In [1]: import numpy as np

In [2]: np.set_printoptions(precision=1, suppress=True, linewidth=160, sign=" ")

In [3]: tidy = lambda a: np.round(a, 1) + 0

In [4]: f = np.array([0, 5, -1, 1, 4, 4])

In [5]: r1 = np.array([5, 3, 5, 0, 8, 8])

In [6]: feats = np.outer(f, r1)

In [7]: feats
Out[7]: 
array([[ 0,  0,  0,  0,  0,  0],
       [25, 15, 25,  0, 40, 40],
       [-5, -3, -5,  0, -8, -8],
       [ 5,  3,  5,  0,  8,  8],
       [20, 12, 20,  0, 32, 32],
       [20, 12, 20,  0, 32, 32]])

In [8]: np.linalg.cond(feats) > 100
Out[8]: np.True_

In [9]: [round(float(x), 1) for x in np.linalg.svd(feats, compute_uv=False)[:3]]
Out[9]: [105.0, 0.0, 0.0]

In [10]: tidy(np.linalg.norm(feats, 2) / np.linalg.norm(feats))
Out[10]: np.float64(1.0)

In [11]: np.linalg.matrix_rank(feats, rtol=0.1)
Out[11]: np.int64(1)

In [12]: tidy(np.linalg.det(feats))
Out[12]: np.float64(0.0)

In [13]: tidy(np.abs(np.linalg.eigvals(feats)).max())
Out[13]: np.float64(74.0)

In [14]: np.linalg.determinant(feats)
---------------------------------------------------------------------------
AttributeError                            Traceback (most recent call last)
Cell In[14], line 1
----> 1 np.linalg.determinant(feats)

AttributeError: module 'numpy.linalg' has no attribute 'determinant'

In [15]: assert feats == feats.T
---------------------------------------------------------------------------
ValueError                                Traceback (most recent call last)
Cell In[15], line 1
----> 1 assert feats == feats.T

ValueError: The truth value of an array with more than one element is ambiguous. Use a.any() or a.all()

In [16]: A = np.load("mat.npy")

In [17]: A
Out[17]: 
array([[ 0,  0,  2,  2,  0,  1, -2],
       [-1, -2, -2, -1, -1, -1,  0],
       [-2, -2, -2, -1, -2,  2, -1],
       [ 1, -1, -1,  2,  2, -2,  2],
       [ 1,  0,  2,  2, -1, -2,  1],
       [ 0,  1,  0,  2,  2,  0, -2],
       [ 0,  1,  0, -1, -1, -2,  0]])

In [18]: t3 = np.stack([A, 5 * A, A[::-1]])

In [19]: (t3 @ A.T).shape
Out[19]: (3, 7, 7)

In [20]: np.einsum("bij,cij->bc", t3, t3)
Out[20]: 
array([[ 101,  505,  -23],
       [ 505, 2525, -115],
       [ -23, -115,  101]])

In [21]: M = np.loadtxt("arr.csv", delimiter=",")

In [22]: tidy(M)
Out[22]: 
array([[ 0.9, -0.1, -0.1, -0.1, -0.3, -0.2],
       [-0.1,  0.7, -0.1, -0.1, -0.5, -0.3],
       [-0.1, -0.1,  0.9, -0.1, -0.3, -0.2],
       [-0.1, -0.1, -0.1,  0.9, -0.3, -0.2],
       [-0.3, -0.5, -0.3, -0.3, -0.1, -0.7],
       [-0.2, -0.3, -0.2, -0.2, -0.7,  0.6]])

In [23]: vals, vecs = np.linalg.eigh(M)

In [24]: tidy(vals.sum()), np.trace(M)
Out[24]: (np.float64(4.0), np.float64(4.0))

In [25]: tidy(np.linalg.eigvalsh(M + -2 * np.eye(6)))
Out[25]: array([-3., -1., -1., -1., -1., -1.])

In [26]: (vals > 1e-8).sum(), (vals < -1e-8).sum()
Out[26]: (np.int64(5), np.int64(1))

In [27]: tidy(np.linalg.eigvalsh(M @ M))
Out[27]: array([ 1.,  1.,  1.,  1.,  1.,  1.])

In [28]: tidy(vecs @ np.diag(vals) @ vecs.T)
Out[28]: 
array([[ 0.9, -0.1, -0.1, -0.1, -0.3, -0.2],
       [-0.1,  0.7, -0.1, -0.1, -0.5, -0.3],
       [-0.1, -0.1,  0.9, -0.1, -0.3, -0.2],
       [-0.1, -0.1, -0.1,  0.9, -0.3, -0.2],
       [-0.3, -0.5, -0.3, -0.3, -0.1, -0.7],
       [-0.2, -0.3, -0.2, -0.2, -0.7,  0.6]])

In [29]: np.unique(vals.round(6) + 0, return_counts=True)[1]
Out[29]: array([ 1,  5])

In [30]: J = np.array([[-3, 3, -1, -3, 2, -2, 1, 2],
    ...:     [1, 2, -3, 3, -2, 0, -3, -2],
    ...:     [-2, -2, 2, 3, 2, -2, 3, 1],
    ...:     [1, 3, 3, -2, -3, 2, -1, 3],
    ...:     [-2, 0, -2, -3, 0, -1, -2, 1]])

In [31]: np.unique(feats.round(6), axis=0).shape
Out[31]: (5, 6)

In [32]: try:
    ...:     np.linalg.inv(feats)
    ...: except np.linalg.LinAlgError as e:
    ...:     print("failed:", e)
    ...: 
failed: Singular matrix

In [33]: np.linalg.lstsq(feats[:-1].T, feats[-1])[2]
Out[33]: np.int32(1)

In [34]: tidy(np.trace(np.linalg.pinv(feats) @ feats))
Out[34]: np.float64(1.0)
